$ python3 -q
>>> import numpy as np
>>> np.set_printoptions(suppress=True, linewidth=140)
>>> rnd = lambda a: np.round(a, 2) + 0
>>> F = np.cumsum(np.array([[-2, -1, -1, 1, 3],
...     [-2, -2, 3, 0, -1],
...     [2, -1, 1, -3, -3],
...     [3, 2, 3, -2, -3],
...     [-2, 0, -1, 0, 0],
...     [3, -2, -1, -3, -1],
...     [1, 0, -2, 0, -1],
...     [-3, 2, 3, 2, -2],
...     [-3, -1, -1, 2, 2],
...     [3, 0, 3, -1, -2],
...     [-3, 3, 0, -3, -2],
...     [3, 1, 2, 3, 0],
...     [-3, -2, -3, 3, -3],
...     [-3, 3, -2, -2, 1],
...     [-3, 0, 2, 1, -1],
...     [-1, 1, -1, -3, 2],
...     [3, 0, -3, -2, 3],
...     [0, -1, 2, 1, -2],
...     [0, 1, 1, 1, 2],
...     [-3, 0, 2, -2, -1],
...     [1, 2, 2, -1, -3],
...     [3, 0, -2, 2, 3],
...     [-2, 0, -2, 0, 2],
...     [-2, 2, -2, -2, -1]]), axis=0)
>>> print(F)
[[ -2  -1  -1   1   3]
 [ -4  -3   2   1   2]
 [ -2  -4   3  -2  -1]
 [  1  -2   6  -4  -4]
 [ -1  -2   5  -4  -4]
 [  2  -4   4  -7  -5]
 [  3  -4   2  -7  -6]
 [  0  -2   5  -5  -8]
 [ -3  -3   4  -3  -6]
 [  0  -3   7  -4  -8]
 [ -3   0   7  -7 -10]
 [  0   1   9  -4 -10]
 [ -3  -1   6  -1 -13]
 [ -6   2   4  -3 -12]
 [ -9   2   6  -2 -13]
 [-10   3   5  -5 -11]
 [ -7   3   2  -7  -8]
 [ -7   2   4  -6 -10]
 [ -7   3   5  -5  -8]
 [-10   3   7  -7  -9]
 [ -9   5   9  -8 -12]
 [ -6   5   7  -6  -9]
 [ -8   5   5  -6  -7]
 [-10   7   3  -8  -8]]
>>> O, R = np.linalg.qr(F)
>>> print(np.allclose(R.T @ R, F.T @ F))
True
>>> print(rnd(O @ R))
[[ -2.  -1.  -1.   1.   3.]
 [ -4.  -3.   2.   1.   2.]
 [ -2.  -4.   3.  -2.  -1.]
 [  1.  -2.   6.  -4.  -4.]
 [ -1.  -2.   5.  -4.  -4.]
 [  2.  -4.   4.  -7.  -5.]
 [  3.  -4.   2.  -7.  -6.]
 [  0.  -2.   5.  -5.  -8.]
 [ -3.  -3.   4.  -3.  -6.]
 [  0.  -3.   7.  -4.  -8.]
 [ -3.   0.   7.  -7. -10.]
 [  0.   1.   9.  -4. -10.]
 [ -3.  -1.   6.  -1. -13.]
 [ -6.   2.   4.  -3. -12.]
 [ -9.   2.   6.  -2. -13.]
 [-10.   3.   5.  -5. -11.]
 [ -7.   3.   2.  -7.  -8.]
 [ -7.   2.   4.  -6. -10.]
 [ -7.   3.   5.  -5.  -8.]
 [-10.   3.   7.  -7.  -9.]
 [ -9.   5.   9.  -8. -12.]
 [ -6.   5.   7.  -6.  -9.]
 [ -8.   5.   5.  -6.  -7.]
 [-10.   7.   3.  -8.  -8.]]
>>> print(rnd(O.T @ O))
[[1. 0. 0. 0. 0.]
 [0. 1. 0. 0. 0.]
 [0. 0. 1. 0. 0.]
 [0. 0. 0. 1. 0.]
 [0. 0. 0. 0. 1.]]
